$ python3 -q
>>> import numpy as np
>>> from numpy import linalg as LA
>>> np.set_printoptions(suppress=True, linewidth=140)
>>> def rnd(a):
...     return np.round(a, 3) + 0
... 
>>> arr = np.load("x.npy")
>>> arr
array([[11,  0, 15],
       [ 4,  0,  5],
       [ 0,  0,  0],
       [14,  0, 20],
       [10,  0, 15],
       [ 4,  0,  5],
       [11,  0, 15],
       [ 0,  0,  0],
       [10,  0, 15],
       [ 4,  0,  5],
       [ 8,  0, 10],
       [ 8,  0, 10],
       [ 8,  0, 10],
       [ 8,  0, 10],
       [ 8,  0, 10],
       [ 4,  0,  5],
       [ 6,  0, 10],
       [14,  0, 20],
       [ 0,  0,  0],
       [ 6,  0, 10],
       [ 3,  0,  5],
       [ 0,  0,  0],
       [11,  0, 15],
       [14,  0, 20],
       [ 8,  0, 10],
       [ 0,  0,  0],
       [11,  0, 15]])
>>> # looks like rank 2
>>> rank = LA.matrix_rank(arr)
>>> rank
np.int64(2)
>>> N = LA.svd(arr)[2][rank:].T
>>> rnd(N @ N.T)
array([[0., 0., 0.],
       [0., 1., 0.],
       [0., 0., 0.]])
>>> [int(LA.matrix_rank(np.delete(arr, i, axis=0))) for i in range(27)]
[2, 2, 2, 2, 2, 2, 2, 2, 2, 2, 2, 2, 2, 2, 2, 2, 2, 2, 2, 2, 2, 2, 2, 2, 2, 2, 2]
>>> LA.matrix_rank(arr.T @ arr), LA.matrix_rank(arr @ arr.T)
(np.int64(2), np.int64(2))
>>> [int(LA.matrix_rank(arr[:, :j + 1])) for j in range(3)]
[1, 1, 2]
>>> x = np.array([2, 3, 3])
>>> (arr * x).sum(axis=1)
array([67, 23,  0, 88, 65, 23, 67,  0, 65, 23, 46, 46, 46, 46, 46, 23, 42, 88,  0, 42, 21,  0, 67, 88, 46,  0, 67])
>>> arr @ (2 * x)
array([134,  46,   0, 176, 130,  46, 134,   0, 130,  46,  92,  92,  92,  92,  92,  46,  84, 176,   0,  84,  42,   0, 134, 176,  92,   0,
       134])
>>> arr @ np.eye(3)[0]
array([11.,  4.,  0., 14., 10.,  4., 11.,  0., 10.,  4.,  8.,  8.,  8.,  8.,  8.,  4.,  6., 14.,  0.,  6.,  3.,  0., 11., 14.,  8.,  0.,
       11.])
>>> np.sign((arr @ x).round(6))
array([1, 1, 0, 1, 1, 1, 1, 0, 1, 1, 1, 1, 1, 1, 1, 1, 1, 1, 0, 1, 1, 0, 1, 1, 1, 0, 1])
>>> np.einsum("ij,j->i", arr, x)
array([67, 23,  0, 88, 65, 23, 67,  0, 65, 23, 46, 46, 46, 46, 46, 23, 42, 88,  0, 42, 21,  0, 67, 88, 46,  0, 67])
